$ python -q
>>> import numpy as np
>>> np.set_printoptions(precision=2, suppress=True, linewidth=200)
>>> arr = np.load("test17.npy")
>>> arr
array([[-1.56,  0.47,  0.76],
       [ 0.47, -1.4 , -0.64],
       [ 0.76, -0.64, -2.05]])
>>> x = np.array([3, 1, 2])
>>> target = arr @ x
>>> target
array([-2.69, -1.27, -2.46])
>>> np.linalg.solve(arr, target)
array([3., 1., 2.])
>>> np.linalg.solve(arr, 5 * target)
array([15.,  5., 10.])
>>> np.round(np.linalg.solve(arr, arr[:, 0]), 2) + 0
array([1., 0., 0.])
>>> evals, vecs = np.linalg.eig(arr)
>>> evals
array([-3.  , -1.  , -1.01])
>>> np.sort(np.linalg.eigvals(arr.T))
array([-3.  , -1.01, -1.  ])
>>> np.round(arr @ vecs[:, 0] - evals[0] * vecs[:, 0], 2) + 0
array([0., 0., 0.])
>>> np.sort(np.linalg.eigvals(np.linalg.inv(arr)))
array([-1.  , -0.99, -0.33])
>>> other = np.array([[1, 1], [1, -1]])
>>> rng = np.random.default_rng(169027)
>>> E = np.kron(other, np.kron(other, other))[rng.permutation(8)][:2]
>>> E
array([[ 1,  1, -1, -1, -1, -1,  1,  1],
       [ 1, -1, -1,  1,  1, -1, -1,  1]])
>>> # column 4 repeats column 3
>>> w1 = np.array([[0, 1, 1, 1, 2],
...     [2, 1, 0, 1, 1],
...     [0, 2, 2, 0, 0],
...     [2, 1, 1, 1, 1],
...     [0, 0, 0, 1, 0],
...     [1, 2, 0, 0, 1],
...     [0, 1, 0, 0, 2],
...     [0, 2, 1, 1, 1]])
>>> coef = np.array([4, 9, 3, 1, 4])
>>> hid = np.maximum(E @ w1 + coef, 0)
>>> (hid > 0).astype(int)
array([[1, 1, 1, 1, 1],
       [1, 1, 1, 1, 1]])
>>> hid
array([[3, 9, 2, 2, 8],
       [3, 7, 4, 4, 4]])
>>> W2 = np.array([[5, 6], [6, 2], [6, 6], [2, 5], [6, 5]])
>>> hid @ W2
array([[133,  98],
       [113,  96]])
>>> w1 @ W2
array([[26, 23],
       [24, 24],
       [24, 16],
       [30, 30],
       [ 2,  5],
       [23, 15],
       [18, 12],
       [26, 20]])
>>> cov = arr.T @ arr
>>> round(np.trace(cov), 2), round((arr ** 2).sum(), 2)
(np.float64(11.01), np.float64(11.01))
>>> cov
array([[ 3.23, -1.88, -3.04],
       [-1.88,  2.59,  2.57],
       [-3.04,  2.57,  5.19]])
>>> np.diag(cov)
array([3.23, 2.59, 5.19])
>>> np.linalg.matrix_rank(cov)
np.int64(3)
>>> np.round(np.linalg.norm(E) ** 2 / np.linalg.norm(E, 2) ** 2, 2)
np.float64(2.0)
>>> np.round(np.linalg.norm(E[0], 1), 2), round(np.linalg.norm(E[0], np.inf), 2)
(np.float64(8.0), np.float64(1.0))
>>> np.linalg.norm(E, axis=1).argmax()
np.int64(0)
>>> data = np.array([[-1.8, 0.6, -0.2, 1.6, -0.9],
...     [-1.0, 0.4, -0.6, 1.3, -2.1],
...     [-1.4, 0.0, 0.1, 0.2, -0.3],
...     [1.3, -0.5, 1.5, 0.3, -0.3]])
>>> data[:, 2] *= 20
>>> data
array([[ -1.8,   0.6,  -4. ,   1.6,  -0.9],
       [ -1. ,   0.4, -12. ,   1.3,  -2.1],
       [ -1.4,   0. ,   2. ,   0.2,  -0.3],
       [  1.3,  -0.5,  30. ,   0.3,  -0.3]])
>>> np.unravel_index(np.abs(data).argmax(), data.shape)
(np.int64(3), np.int64(2))
>>> np.abs(data).max()
np.float64(30.0)
>>> data.sum(axis=0)
array([-2.9,  0.5, 16. ,  3.4, -3.6])
>>> round(np.linalg.norm(data), 2)
np.float64(32.9)
>>> np.diff(data, axis=0)
array([[ 0.8, -0.2, -8. , -0.3, -1.2],
       [-0.4, -0.4, 14. , -1.1,  1.8],
       [ 2.7, -0.5, 28. ,  0.1,  0. ]])
>>> data - data[0]
array([[ 0. ,  0. ,  0. ,  0. ,  0. ],
       [ 0.8, -0.2, -8. , -0.3, -1.2],
       [ 0.4, -0.6,  6. , -1.4,  0.6],
       [ 3.1, -1.1, 34. , -1.3,  0.6]])
>>> np.count_nonzero(data)
np.int64(19)
>>> r0, v = arr[2], arr[1]
>>> np.round(r0 @ r0, 2)
np.float64(5.19)
>>> round(r0 @ v, 2)
np.float64(2.57)
>>> p = (r0 @ v) / (r0 @ r0) * r0
>>> np.round(np.linalg.norm(r0 + v) ** 2 + np.linalg.norm(r0 - v) ** 2, 2)
np.float64(15.56)
>>> np.round((v - p) @ r0, 2)
np.float64(-0.0)
>>> np.outer(r0, v)
array([[ 0.36, -1.06, -0.49],
       [-0.3 ,  0.9 ,  0.41],
       [-0.96,  2.87,  1.31]])
>>> other = np.array([[-2, -2, -1], [-1, 3, 3]])
>>> W2 = np.kron(other, data)
>>> W2.shape
(8, 15)
>>> K = np.array([[2, 0, 0], [0, 2, 0], [0, 0, 2]])
>>> np.flatnonzero(np.linalg.matrix_power((K != 0) + (K.T != 0) + np.eye(3), 3)[2])
array([2])
>>> (np.linalg.matrix_power((K != 0) + (K.T != 0) + np.eye(3), 3) > 0).astype(int)
array([[1, 0, 0],
       [0, 1, 0],
       [0, 0, 1]])
>>> K @ K
array([[4, 0, 0],
       [0, 4, 0],
       [0, 0, 4]])
>>> x = np.ones(3)
>>> for _ in range(4):
...     x = K @ x
...     x /= np.linalg.norm(x)
...     print(round(x @ K @ x, 2))
... 
2.0
2.0
2.0
2.0
>>> x
array([0.58, 0.58, 0.58])
>>> np.round(np.linalg.eigvalsh(K)[-1], 2)
np.float64(2.0)
>>> evals, vecs = np.linalg.eig(K)
>>> np.sort(np.linalg.eigvals(K @ K))
array([4., 4., 4.])
>>> np.sort(np.linalg.eigvals(np.linalg.inv(K)))
array([0.5, 0.5, 0.5])
>>> evals
array([2., 2., 2.])
>>> other = np.array([[-4, 0], [-2, 2], [0, -4]])
>>> W0 = np.kron(np.eye(3, dtype=int), other)
>>> W0
array([[-4,  0,  0,  0,  0,  0],
       [-2,  2,  0,  0,  0,  0],
       [ 0, -4,  0,  0,  0,  0],
       [ 0,  0, -4,  0,  0,  0],
       [ 0,  0, -2,  2,  0,  0],
       [ 0,  0,  0, -4,  0,  0],
       [ 0,  0,  0,  0, -4,  0],
       [ 0,  0,  0,  0, -2,  2],
       [ 0,  0,  0,  0,  0, -4]])
>>> def softmax(z):
...     e = np.exp(z - z.max(axis=-1, keepdims=True))
...     return e / e.sum(axis=-1, keepdims=True)
... 
>>> softmax(W0).sum(axis=1)
array([1., 1., 1., 1., 1., 1., 1., 1., 1.])
>>> np.round(softmax(W0[8] + -2), 2) + 0
array([0.2, 0.2, 0.2, 0.2, 0.2, 0. ])
>>> scores = W0 @ W0.T / np.sqrt(6)
>>> np.round(softmax(scores + np.triu(np.full(scores.shape, -np.inf), 1)), 2) + 0
array([[1.  , 0.  , 0.  , 0.  , 0.  , 0.  , 0.  , 0.  , 0.  ],
       [0.5 , 0.5 , 0.  , 0.  , 0.  , 0.  , 0.  , 0.  , 0.  ],
       [0.  , 0.  , 1.  , 0.  , 0.  , 0.  , 0.  , 0.  , 0.  ],
       [0.  , 0.  , 0.  , 1.  , 0.  , 0.  , 0.  , 0.  , 0.  ],
       [0.02, 0.02, 0.02, 0.47, 0.47, 0.  , 0.  , 0.  , 0.  ],
       [0.  , 0.  , 0.  , 0.  , 0.  , 0.99, 0.  , 0.  , 0.  ],
       [0.  , 0.  , 0.  , 0.  , 0.  , 0.  , 0.99, 0.  , 0.  ],
       [0.02, 0.02, 0.02, 0.02, 0.02, 0.02, 0.45, 0.45, 0.  ],
       [0.  , 0.  , 0.  , 0.  , 0.  , 0.  , 0.  , 0.  , 0.99]])
>>> P = W0 @ np.linalg.solve(W0.T @ W0, W0.T)
>>> np.round(np.linalg.eigvalsh(P), 2) + 0
array([0., 0., 0., 1., 1., 1., 1., 1., 1.])
>>> np.diag(P)
array([0.83, 0.33, 0.83, 0.83, 0.33, 0.83, 0.83, 0.33, 0.83])
>>> other = W0[0, 0] * W0[1:] - np.outer(W0[1:, 0], W0[0])
>>> other
array([[ 0, -8,  0,  0,  0,  0],
       [ 0, 16,  0,  0,  0,  0],
       [ 0,  0, 16,  0,  0,  0],
       [ 0,  0,  8, -8,  0,  0],
       [ 0,  0,  0, 16,  0,  0],
       [ 0,  0,  0,  0, 16,  0],
       [ 0,  0,  0,  0,  8, -8],
       [ 0,  0,  0,  0,  0, 16]])
>>> np.linalg.matrix_rank(other), np.linalg.matrix_rank(W0)
(np.int64(5), np.int64(6))
>>> w1 = np.array([[2, 3, -3, -1, -2],
...     [3, -3, -1, 2, 3],
...     [0, -2, 2, 0, -2],
...     [3, 2, 1, 2, -1],
...     [2, -3, -1, -2, 1],
...     [-1, -1, 0, 2, 2]])
>>> coef = np.array([-3, 0, -3, -2, 4])
>>> hid = np.maximum(W0 @ w1 + coef, 0)
>>> (hid > 0).astype(int)
array([[0, 0, 1, 1, 1],
       [0, 0, 1, 1, 1],
       [0, 1, 1, 0, 0],
       [0, 1, 0, 0, 1],
       [1, 1, 0, 1, 1],
       [0, 0, 0, 0, 1],
       [0, 1, 1, 1, 0],
       [0, 1, 0, 1, 1],
       [1, 1, 0, 0, 0]])
>>> W2 = np.array([[-4, -4], [3, 2], [1, 1], [-2, -2], [4, 5]])
>>> (hid @ W2).round(6).argmax(axis=1)
array([1, 1, 0, 1, 0, 1, 0, 1, 0])
>>> x = np.array([0, -1, 3, 1, -2, 2])
>>> W0 * x
array([[  0,   0,   0,   0,   0,   0],
       [  0,  -2,   0,   0,   0,   0],
       [  0,   4,   0,   0,   0,   0],
       [  0,   0, -12,   0,   0,   0],
       [  0,   0,  -6,   2,   0,   0],
       [  0,   0,   0,  -4,   0,   0],
       [  0,   0,   0,   0,   8,   0],
       [  0,   0,   0,   0,   4,   4],
       [  0,   0,   0,   0,   0,  -8]])
>>> np.einsum("ij,j->i", W0, x)
array([  0,  -2,   4, -12,  -4,  -4,   8,   8,  -8])
>>> W0 @ (2 * x)
array([  0,  -4,   8, -24,  -8,  -8,  16,  16, -16])
>>> (W0 * x).sum(axis=1)
array([  0,  -2,   4, -12,  -4,  -4,   8,   8,  -8])
>>> mat = np.load("block19.npy")
>>> mat
array([[ 1., -3.,  0.],
       [ 0., -2.,  0.],
       [ 0., -3.,  1.]])
>>> ang = np.radians(5)
>>> r_ = np.eye(5)
>>> r_[4, 4] = r_[0, 0] = np.cos(ang)
>>> r_[4, 0], r_[0, 4] = -np.sin(ang), np.sin(ang)
>>> r_
array([[ 1.  ,  0.  ,  0.  ,  0.  ,  0.09],
       [ 0.  ,  1.  ,  0.  ,  0.  ,  0.  ],
       [ 0.  ,  0.  ,  1.  ,  0.  ,  0.  ],
       [ 0.  ,  0.  ,  0.  ,  1.  ,  0.  ],
       [-0.09,  0.  ,  0.  ,  0.  ,  1.  ]])
>>> other = data @ r_.T
>>> np.abs(other - data).max(axis=0)
array([0.18, 0.  , 0.  , 0.  , 0.16])
>>> np.linalg.svd(data, compute_uv=False), np.linalg.svd(other, compute_uv=False)
(array([32.68,  3.44,  1.53,  0.63]), array([32.68,  3.44,  1.53,  0.63]))
>>> np.round(np.linalg.det(r_), 2), round(np.trace(r_), 2)
(np.float64(1.0), np.float64(4.99))
>>> other
array([[ -1.87,   0.6 ,  -4.  ,   1.6 ,  -0.74],
       [ -1.18,   0.4 , -12.  ,   1.3 ,  -2.  ],
       [ -1.42,   0.  ,   2.  ,   0.2 ,  -0.18],
       [  1.27,  -0.5 ,  30.  ,   0.3 ,  -0.41]])
>>> np.allclose(data @ data.T, other @ other.T)
True
>>> x = np.array([0, 3, 3])
>>> target = mat @ x
>>> coef, lr = np.zeros(3), 1 / np.linalg.norm(mat, 2) ** 2
>>> for i in range(10):
...     coef -= lr * mat.T @ (mat @ coef - target)
...     if i % 2 == 0: print(i, round(np.linalg.norm(mat @ coef - target), 2))
... 
0 2.31
2 2.15
4 2.0
6 1.87
8 1.76
>>> coef
array([-0.75,  2.53,  0.34])
>>> r0 = np.array([-3, 1, 2])
>>> other = mat + np.outer(r0, np.eye(3)[1])
>>> np.round(np.linalg.det(other) / np.linalg.det(mat), 2), np.round(1 + np.linalg.solve(mat, r0)[1], 2)
(np.float64(0.5), np.float64(0.5))
>>> M = np.array([[0, 5, -5, 0, -5, 4],
...     [0, 0, -1, 5, 2, -1],
...     [0, 0, 0, 5, 2, -4],
...     [0, 0, 0, 0, -1, 0],
...     [0, 0, 0, 0, 0, -5],
...     [0, 0, 0, 0, 0, 0]])
>>> # triangular: eigenvalues sit on the diagonal
>>> z = rng.permutation(6)
>>> z
array([1, 3, 0, 4, 2, 5])
>>> other = M[z][:, z]
>>> np.trace(other)
np.int64(0)
>>> other
array([[ 0,  5,  0,  2, -1, -1],
       [ 0,  0,  0, -1,  0,  0],
       [ 5,  0,  0, -5, -5,  4],
       [ 0,  0,  0,  0,  0, -5],
       [ 0,  5,  0,  2,  0, -4],
       [ 0,  0,  0,  0,  0,  0]])
>>> np.sort(np.abs(np.linalg.eigvals(other)))
array([0., 0., 0., 0., 0., 0.])
>>> round(float(np.linalg.det(other)), 2), round(float(np.linalg.det(M[z])), 2)
(0.0, 0.0)
>>> rank = np.linalg.matrix_rank(M)
>>> rank
np.int64(5)
>>> null = np.linalg.svd(M)[2][rank:].T
>>> np.linalg.matrix_rank(M.T @ M), np.linalg.matrix_rank(M @ M.T)
(np.int64(5), np.int64(5))
>>> [int(np.linalg.matrix_rank(M[:, :j + 1])) for j in range(6)]
[0, 1, 2, 3, 4, 5]
>>> null[:, 0] / null[np.abs(null[:, 0]).round(6).argmax(), 0]
array([ 1., -0., -0., -0., -0., -0.])
>>> np.allclose(M @ null, 0)
True
>>> np.prod(np.diag(M)), np.round(np.linalg.det(M), 2)
(np.int64(0), np.float64(0.0))
>>> np.linalg.matrix_rank(M - M[0, 0] * np.eye(6))
np.int64(5)
>>> M @ M
array([[  0,   0,  -5,   0,   0,  40],
       [  0,   0,   0,  -5,  -7,  -6],
       [  0,   0,   0,   0,  -5, -10],
       [  0,   0,   0,   0,   0,   5],
       [  0,   0,   0,   0,   0,   0],
       [  0,   0,   0,   0,   0,   0]])
>>> np.linalg.matrix_rank(M, rtol=0.1)
np.int64(3)
>>> [round(float(x), 2) for x in np.linalg.svd(M, compute_uv=False)[:3]]
[10.87, 7.39, 4.41]
>>> np.linalg.cond(M) > 100
np.True_
>>> F = np.load("out3.npy")
>>> F
array([[-0.71,  0.  ,  0.  , -0.71,  0.  ,  0.  ],
       [ 0.  ,  1.  ,  0.  ,  0.  ,  0.  ,  0.  ],
       [ 0.  ,  0.  ,  1.  ,  0.  ,  0.  ,  0.  ],
       [ 0.71,  0.  ,  0.  , -0.71,  0.  ,  0.  ],
       [ 0.  ,  0.  ,  0.  ,  0.  ,  1.  ,  0.  ],
       [ 0.  ,  0.  ,  0.  ,  0.  ,  0.  ,  1.  ]])
>>> z = rng.permutation(6)
>>> other = F[:, z] * rng.choice([-1, 1], 6)
>>> other
array([[-0.  ,  0.  ,  0.  , -0.71, -0.  ,  0.71],
       [-1.  ,  0.  ,  0.  ,  0.  , -0.  , -0.  ],
       [-0.  ,  0.  ,  0.  ,  0.  , -1.  , -0.  ],
       [-0.  ,  0.  ,  0.  ,  0.71, -0.  ,  0.71],
       [-0.  ,  1.  ,  0.  ,  0.  , -0.  , -0.  ],
       [-0.  ,  0.  ,  1.  ,  0.  , -0.  , -0.  ]])
>>> U, _, Vh = np.linalg.svd(F.T @ other)
>>> np.round(np.linalg.lstsq(F, other)[0], 2) + 0
array([[ 0.,  0.,  0.,  1.,  0.,  0.],
       [-1.,  0.,  0.,  0.,  0.,  0.],
       [ 0.,  0.,  0.,  0., -1.,  0.],
       [ 0.,  0.,  0.,  0.,  0., -1.],
       [ 0.,  1.,  0.,  0.,  0.,  0.],
       [ 0.,  0.,  1.,  0.,  0.,  0.]])
>>> U @ Vh
array([[ 0.,  0.,  0.,  1.,  0.,  0.],
       [-1.,  0.,  0.,  0.,  0.,  0.],
       [ 0.,  0.,  0.,  0., -1.,  0.],
       [ 0.,  0.,  0.,  0.,  0., -1.],
       [ 0.,  1.,  0.,  0.,  0.,  0.],
       [ 0.,  0.,  1.,  0.,  0.,  0.]])
